% python3 -q
>>> import numpy as np
>>> from numpy import linalg as LA
>>> np.set_printoptions(precision=3, suppress=True, linewidth=140)
>>> tidy = lambda a: np.round(a, 3) + 0
>>> m1 = np.load("test6.npy")
>>> print(m1)
[[ 1 -2  3 -6]
 [-2  1 -6  3]
 [-2  4  3 -6]
 [ 4 -2 -6  3]]
>>> theta = np.radians(30)
>>> R = np.eye(4)
>>> R[1, 1] = R[0, 0] = np.cos(theta)
>>> R[1, 0], R[0, 1] = -np.sin(theta), np.sin(theta)
>>> tidy(R)
array([[ 0.866,  0.5  ,  0.   ,  0.   ],
       [-0.5  ,  0.866,  0.   ,  0.   ],
       [ 0.   ,  0.   ,  1.   ,  0.   ],
       [ 0.   ,  0.   ,  0.   ,  1.   ]])
>>> M2 = m1 @ R.T
>>> tidy(LA.det(R)), tidy(np.trace(R))
(np.float64(1.0), np.float64(3.732))
>>> tidy(M2)
array([[-0.134, -2.232,  3.   , -6.   ],
       [-1.232,  1.866, -6.   ,  3.   ],
       [ 0.268,  4.464,  3.   , -6.   ],
       [ 2.464, -3.732, -6.   ,  3.   ]])
>>> tidy(np.abs(M2 - m1).max(axis=0))
array([2.268, 1.732, 0.   , 0.   ])
>>> np.allclose(LA.norm(m1, axis=1), LA.norm(M2, axis=1))
True
>>> print(tidy(LA.eigvals(m1).sum().real))
8.0
>>> np.kron(np.eye(2, dtype=int), m1)
array([[ 1, -2,  3, -6,  0,  0,  0,  0],
       [-2,  1, -6,  3,  0,  0,  0,  0],
       [-2,  4,  3, -6,  0,  0,  0,  0],
       [ 4, -2, -6,  3,  0,  0,  0,  0],
       [ 0,  0,  0,  0,  1, -2,  3, -6],
       [ 0,  0,  0,  0, -2,  1, -6,  3],
       [ 0,  0,  0,  0, -2,  4,  3, -6],
       [ 0,  0,  0,  0,  4, -2, -6,  3]])
>>> np.einsum("ii->", m1)
np.int64(8)
>>> tidy(LA.eigvals(m1))
array([ 6.+6.708j,  6.-6.708j, -2.+2.236j, -2.-2.236j])
>>> tidy(LA.det(m1.T))
np.float64(729.0)
>>> print(tidy(LA.det(2 * m1)), tidy(LA.det(m1)))
11664.0 729.0
>>> print(tidy(LA.det(m1[::-1])))
729.0
>>> proj = np.triu(np.array([[-5, -1, -3, 4], [-4, -2, 1, -4], [3, 3, -4, 1], [3, 3, 1, -2]]), 1) + np.eye(4)
>>> M2 = proj @ m1 @ LA.inv(proj)
>>> tidy(LA.det(M2))
np.float64(729.0)
>>> M2
array([[  25.,    2.,   49., -120.],
       [ -20.,   -7.,  -32.,   69.],
       [   2.,    4.,   -1.,    6.],
       [   4.,    2.,    4.,   -9.]])
>>> C2 = M2.T @ M2
>>> tidy(LA.svd(M2, compute_uv=False) ** 2)
array([23747.614,    89.139,     0.995,     0.252])
>>> np.allclose(C2, C2.T)
True
>>> O = m1.astype(float).copy()
>>> for j in range(4):
...     O[:, j] -= O[:, :j] @ (O[:, :j].T @ O[:, j])
...     O[:, j] /= LA.norm(O[:, j])
... 
>>> tidy(O.T @ O)
array([[1., 0., 0., 0.],
       [0., 1., 0., 0.],
       [0., 0., 1., 0.],
       [0., 0., 0., 1.]])
>>> tidy(O.T @ m1)
array([[ 5. , -4. , -3. ,  2.4],
       [ 0. ,  3. ,  0. , -1.8],
       [ 0. ,  0. ,  9. , -7.2],
       [ 0. ,  0. ,  0. ,  5.4]])
>>> rng = np.random.default_rng(299110)
>>> idx = rng.integers(0, 2, 2)
>>> E = np.array([[2, 3], [3, 0]]) * (idx[:, None] == idx)
>>> E
array([[2, 3],
       [3, 0]])
>>> idx = rng.permutation(4)
>>> idx
array([0, 2, 3, 1])
>>> M2 = m1[idx][:, idx]
>>> np.trace(M2)
np.int64(8)
>>> tidy(np.sort(np.abs(LA.eigvals(M2))))
array([3., 3., 9., 9.])
>>> print(M2)
[[ 1  3 -6 -2]
 [-2  3 -6  4]
 [ 4 -6  3 -2]
 [-2 -6  3  1]]
>>> F = np.load("mat.npy")
>>> F
array([[4, 4, 4],
       [4, 4, 4],
       [4, 4, 4]])
>>> tidy(LA.norm(F, 1)), tidy(LA.norm(F, np.inf))
(np.float64(12.0), np.float64(12.0))
>>> tidy(LA.norm(F[0], 1)), tidy(LA.norm(F[0], np.inf))
(np.float64(12.0), np.float64(4.0))
>>> LA.norm(F, axis=1).argmax()
np.int64(0)
>>> tidy(LA.norm(F, axis=0))
array([6.928, 6.928, 6.928])
>>> print(tidy(LA.norm(F, axis=1)))
[6.928 6.928 6.928]
>>> tidy(LA.norm(F[0] - F[1]))
np.float64(0.0)
>>> np.allclose(F @ F.T, F.T @ F)
True
>>> rank = LA.matrix_rank(F)
>>> rank
np.int64(1)
>>> ns = LA.svd(F)[2][rank:].T
>>> [int(LA.matrix_rank(np.delete(F, i, axis=0))) for i in range(3)]
[1, 1, 1]
>>> [int(LA.matrix_rank(F[:i])) for i in range(1, len(F) + 1)]
[1, 1, 1]
>>> [int(LA.matrix_rank(F[:, :j + 1])) for j in range(3)]
[1, 1, 1]
>>> tidy(F @ ns)
array([[0., 0.],
       [0., 0.],
       [0., 0.]])
>>> np.allclose(F @ ns, 0)
True
